$ python3 -q
>>> import numpy as np
>>> np.set_printoptions(precision=3, suppress=True, linewidth=140, legacy="1.25")
>>> tidy = lambda a: np.round(a, 3) + 0
>>> m1 = np.load("data.npy")
>>> m1
array([[ 0., -2., -3.,  3., -3.],
       [-2.,  0.,  0.,  0.,  0.],
       [-3.,  0.,  0.,  0.,  0.],
       [ 3.,  0.,  0.,  0.,  0.],
       [-3.,  0.,  0.,  0.,  0.]])
>>> np.allclose(m1[:-1].T @ np.linalg.lstsq(m1[:-1].T, m1[-1])[0], m1[-1])
True
>>> tidy(np.trace(np.linalg.pinv(m1) @ m1))
2.0
>>> evals, evecs = np.linalg.eigh(m1)
>>> x = np.array([-3, 8, -9, 4, 2])
>>> tidy(evecs * np.abs(evals) @ evecs.T)
array([[ 5.568,  0.   ,  0.   ,  0.   ,  0.   ],
       [ 0.   ,  0.718,  1.078, -1.078,  1.078],
       [ 0.   ,  1.078,  1.616, -1.616,  1.616],
       [ 0.   , -1.078, -1.616,  1.616, -1.616],
       [ 0.   ,  1.078,  1.616, -1.616,  1.616]])
>>> (np.sign(evecs[:, -1].round(6)) == np.sign(evecs[0, -1].round(6))).astype(int)
array([1, 0, 0, 1, 0])
>>> arr = np.loadtxt("test14.csv", delimiter=",")
>>> arr
array([[ -0.156,  -0.177,   0.064],
       [ -2.825,  -4.613,   1.913],
       [ -0.27 ,  -0.361,   0.102],
       [ -1.151,  -1.917,   0.751],
       [ -1.951,  -3.151,   1.306],
       [  1.567,   2.782,  -1.022],
       [  0.579,   0.917,  -0.307],
       [  0.895,   1.653,  -0.622],
       [ -1.964,  -3.325,   1.354],
       [ -3.135,  -5.243,   2.147],
       [  2.05 ,   3.331,  -1.294],
       [  1.113,   1.835,  -0.814],
       [-10.517, -17.495,   7.037],
       [  3.259,   5.34 ,  -2.213],
       [ -3.665,  -6.145,   2.547],
       [ -0.864,  -1.358,   0.628],
       [ -6.386, -10.673,   4.241],
       [ -4.932,  -8.38 ,   3.32 ],
       [ -4.475,  -7.573,   2.912],
       [ -1.959,  -3.361,   1.489],
       [  0.069,  -0.008,   0.008]])
>>> np.argsort(-np.linalg.norm(arr, axis=0).round(6), kind="stable")[:3]
array([1, 0, 2])
>>> round(np.log10(np.linalg.cond(arr)))
2
